$ python -q
>>> import numpy as np
>>> import numpy.linalg as la
>>> np.set_printoptions(precision=1, suppress=True, linewidth=160)
>>> data = np.load("w.npy")
>>> data
array([[ 0.,  2.,  0.,  0.,  0.,  0.],
       [ 2., -9.,  2.,  0.,  0.,  0.],
       [ 0.,  2.,  1.,  2.,  0.,  0.],
       [ 0.,  0.,  2., -8.,  2.,  0.],
       [ 0.,  0.,  0.,  2., -8.,  2.],
       [ 0.,  0.,  0.,  0.,  2., -9.]])
>>> vals, vecs = la.eigh(data)
>>> np.abs(vecs[:, -1]).round(6).argmax()
np.int64(2)
>>> np.round(vecs @ np.diag(vals) @ vecs.T, 1) + 0
array([[ 0.,  2.,  0.,  0.,  0.,  0.],
       [ 2., -9.,  2.,  0.,  0.,  0.],
       [ 0.,  2.,  1.,  2.,  0.,  0.],
       [ 0.,  0.,  2., -8.,  2.,  0.],
       [ 0.,  0.,  0.,  2., -8.,  2.],
       [ 0.,  0.,  0.,  0.,  2., -9.]])
>>> np.round(vecs.T @ vecs, 1) + 0
array([[1., 0., 0., 0., 0., 0.],
       [0., 1., 0., 0., 0., 0.],
       [0., 0., 1., 0., 0., 0.],
       [0., 0., 0., 1., 0., 0.],
       [0., 0., 0., 0., 1., 0.],
       [0., 0., 0., 0., 0., 1.]])
>>> (vals > 1e-8).sum(), (vals < -1e-8).sum()
(np.int64(2), np.int64(4))
>>> la.eigvalsh(data + 4 * np.eye(6))
array([-7.2, -5.8, -4.6, -1.5,  4.3,  5.9])
>>> np.unique(vals.round(6) + 0, return_counts=True)[1]
array([1, 1, 1, 1, 1, 1])
>>> blk = np.stack([data, -3 * data, data[::-1]])
>>> la.norm(blk, axis=(1, 2))
array([18.2, 54.6, 18.2])
>>> np.einsum("bij,cij->bc", blk, blk)
array([[ 331., -993.,  -28.],
       [-993., 2979.,   84.],
       [ -28.,   84.,  331.]])
>>> blk.sum(axis=0)
array([[  0.,  -4.,   0.,   0.,   2.,  -9.],
       [ -4.,  18.,  -4.,   2.,  -8.,   2.],
       [  0.,  -4.,   0., -12.,   2.,   0.],
       [  0.,   2.,  -3.,  18.,  -4.,   0.],
       [  2.,  -9.,   2.,  -4.,  16.,  -4.],
       [  0.,   2.,   0.,   0.,  -4.,  18.]])
>>> blk.shape
(3, 6, 6)
>>> (blk @ data.T).shape
(3, 6, 6)
>>> X = np.loadtxt("dump.csv", delimiter=",")
>>> X
array([[5., 1., 1., 1., 1., 1., 1., 1., 1.],
       [1., 5., 1., 1., 1., 1., 1., 1., 1.],
       [1., 1., 5., 1., 1., 1., 1., 1., 1.],
       [1., 1., 1., 5., 1., 1., 1., 1., 1.],
       [1., 1., 1., 1., 5., 1., 1., 1., 1.],
       [1., 1., 1., 1., 1., 5., 1., 1., 1.],
       [1., 1., 1., 1., 1., 1., 5., 1., 1.],
       [1., 1., 1., 1., 1., 1., 1., 5., 1.],
       [1., 1., 1., 1., 1., 1., 1., 1., 5.]])
>>> x0 = np.array([-6, -6, 3, 7, -5, 9, -2, -3, 7])
>>> print(la.norm(X @ x0) <= la.norm(X, 2) * la.norm(x0) + 1e-9)
True
>>> X * x0
array([[-30.,  -6.,   3.,   7.,  -5.,   9.,  -2.,  -3.,   7.],
       [ -6., -30.,   3.,   7.,  -5.,   9.,  -2.,  -3.,   7.],
       [ -6.,  -6.,  15.,   7.,  -5.,   9.,  -2.,  -3.,   7.],
       [ -6.,  -6.,   3.,  35.,  -5.,   9.,  -2.,  -3.,   7.],
       [ -6.,  -6.,   3.,   7., -25.,   9.,  -2.,  -3.,   7.],
       [ -6.,  -6.,   3.,   7.,  -5.,  45.,  -2.,  -3.,   7.],
       [ -6.,  -6.,   3.,   7.,  -5.,   9., -10.,  -3.,   7.],
       [ -6.,  -6.,   3.,   7.,  -5.,   9.,  -2., -15.,   7.],
       [ -6.,  -6.,   3.,   7.,  -5.,   9.,  -2.,  -3.,  35.]])
>>> X @ np.eye(9)[2]
array([1., 1., 5., 1., 1., 1., 1., 1., 1.])
>>> X @ x0
array([-20., -20.,  16.,  32., -16.,  40.,  -4.,  -8.,  32.])
>>> print((X @ x0).argmax())
5
>>> np.einsum("ij,j->i", X, x0)
array([-20., -20.,  16.,  32., -16.,  40.,  -4.,  -8.,  32.])
>>> np.sort(np.abs(np.fft.fft(X[0]))), np.sort(la.svd(X, compute_uv=False))
(array([ 4.,  4.,  4.,  4.,  4.,  4.,  4.,  4., 13.]), array([ 4.,  4.,  4.,  4.,  4.,  4.,  4.,  4., 13.]))
>>> print(np.fft.fft(X[0]))
[13.+0.j  4.+0.j  4.+0.j  4.+0.j  4.+0.j  4.+0.j  4.+0.j  4.+0.j  4.+0.j]
>>> np.allclose(X @ X.T, X.T @ X)
True
>>> (X @ X)[0]
array([33., 17., 17., 17., 17., 17., 17., 17., 17.])
>>> vals, vecs = la.eigh(X)
>>> x0 = np.array([-3, -2, -3, -1, 0, -2, 0, 2, -1])
>>> np.round(x0 @ X @ x0 / (x0 @ x0), 1), round(float(vals[0]), 1), round(float(vals[-1]), 1)
(np.float64(7.1), 4.0, 13.0)
>>> (np.sign(vecs[:, -1].round(6)) == np.sign(vecs[0, -1].round(6))).astype(int)
array([1, 1, 1, 1, 1, 1, 1, 1, 1])
>>> print(vecs * np.sqrt(vals) @ vecs.T)
[[2.2 0.2 0.2 0.2 0.2 0.2 0.2 0.2 0.2]
 [0.2 2.2 0.2 0.2 0.2 0.2 0.2 0.2 0.2]
 [0.2 0.2 2.2 0.2 0.2 0.2 0.2 0.2 0.2]
 [0.2 0.2 0.2 2.2 0.2 0.2 0.2 0.2 0.2]
 [0.2 0.2 0.2 0.2 2.2 0.2 0.2 0.2 0.2]
 [0.2 0.2 0.2 0.2 0.2 2.2 0.2 0.2 0.2]
 [0.2 0.2 0.2 0.2 0.2 0.2 2.2 0.2 0.2]
 [0.2 0.2 0.2 0.2 0.2 0.2 0.2 2.2 0.2]
 [0.2 0.2 0.2 0.2 0.2 0.2 0.2 0.2 2.2]]
>>> J = np.load("mat.npy")
>>> J
array([[3, 0, 0, 0, 0, 0, 0, 0, 0, 0],
       [0, 0, 0, 0, 0, 0, 0, 0, 0, 0],
       [0, 0, 3, 0, 0, 0, 0, 0, 0, 0],
       [0, 0, 0, 3, 0, 0, 0, 0, 0, 0],
       [0, 0, 0, 0, 2, 0, 0, 0, 0, 0],
       [0, 0, 0, 0, 0, 3, 0, 0, 0, 0],
       [0, 0, 0, 0, 0, 0, 2, 0, 0, 0],
       [0, 0, 0, 0, 0, 0, 0, 0, 0, 0],
       [0, 0, 0, 0, 0, 0, 0, 0, 0, 0],
       [0, 0, 0, 0, 0, 0, 0, 0, 0, 3]])
>>> r = la.matrix_rank(J)
>>> r
np.int64(7)
>>> null = la.svd(J)[2][r:].T
>>> null @ null.T
array([[0., 0., 0., 0., 0., 0., 0., 0., 0., 0.],
       [0., 1., 0., 0., 0., 0., 0., 0., 0., 0.],
       [0., 0., 0., 0., 0., 0., 0., 0., 0., 0.],
       [0., 0., 0., 0., 0., 0., 0., 0., 0., 0.],
       [0., 0., 0., 0., 0., 0., 0., 0., 0., 0.],
       [0., 0., 0., 0., 0., 0., 0., 0., 0., 0.],
       [0., 0., 0., 0., 0., 0., 0., 0., 0., 0.],
       [0., 0., 0., 0., 0., 0., 0., 1., 0., 0.],
       [0., 0., 0., 0., 0., 0., 0., 0., 1., 0.],
       [0., 0., 0., 0., 0., 0., 0., 0., 0., 0.]])
>>> [int(la.matrix_rank(np.delete(J, i, axis=0))) for i in range(10)]
[6, 7, 6, 6, 6, 6, 6, 7, 7, 6]
>>> print(null.shape)
(10, 3)
>>> w1 = np.array([[1, 5, 5, 4, 5, 4],
...     [2, 4, 3, 0, 4, 5],
...     [3, 2, 1, 1, 0, 0],
...     [3, 3, 4, 1, 1, 0],
...     [5, 3, 5, 5, 0, 1],
...     [4, 4, 0, 2, 0, 1],
...     [0, 3, 0, 0, 1, 3],
...     [2, 3, 2, 2, 3, 4],
...     [0, 2, 4, 5, 1, 4],
...     [1, 2, 2, 0, 4, 5]])
>>> c = np.array([7, 9, 2, 8, 9, 4])
>>> H = np.maximum(J @ w1 + c, 0)
>>> H
array([[10, 24, 17, 20, 24, 16],
       [ 7,  9,  2,  8,  9,  4],
       [16, 15,  5, 11,  9,  4],
       [16, 18, 14, 11, 12,  4],
       [17, 15, 12, 18,  9,  6],
       [19, 21,  2, 14,  9,  7],
       [ 7, 15,  2,  8, 11, 10],
       [ 7,  9,  2,  8,  9,  4],
       [ 7,  9,  2,  8,  9,  4],
       [10, 15,  8,  8, 21, 19]])
>>> (H > 0).astype(int)
array([[1, 1, 1, 1, 1, 1],
       [1, 1, 1, 1, 1, 1],
       [1, 1, 1, 1, 1, 1],
       [1, 1, 1, 1, 1, 1],
       [1, 1, 1, 1, 1, 1],
       [1, 1, 1, 1, 1, 1],
       [1, 1, 1, 1, 1, 1],
       [1, 1, 1, 1, 1, 1],
       [1, 1, 1, 1, 1, 1],
       [1, 1, 1, 1, 1, 1]])
>>> Z = np.array([[3, 3, 0], [2, 3, 3], [1, 0, 1], [3, 2, 0], [3, 1, 0], [0, 2, 0]])
>>> w1 @ Z
array([[45, 39, 20],
       [29, 32, 15],
       [17, 17,  7],
       [25, 21, 13],
       [41, 36, 14],
       [26, 30, 12],
       [ 9, 16,  9],
       [29, 30, 11],
       [26, 25, 10],
       [21, 23,  8]])
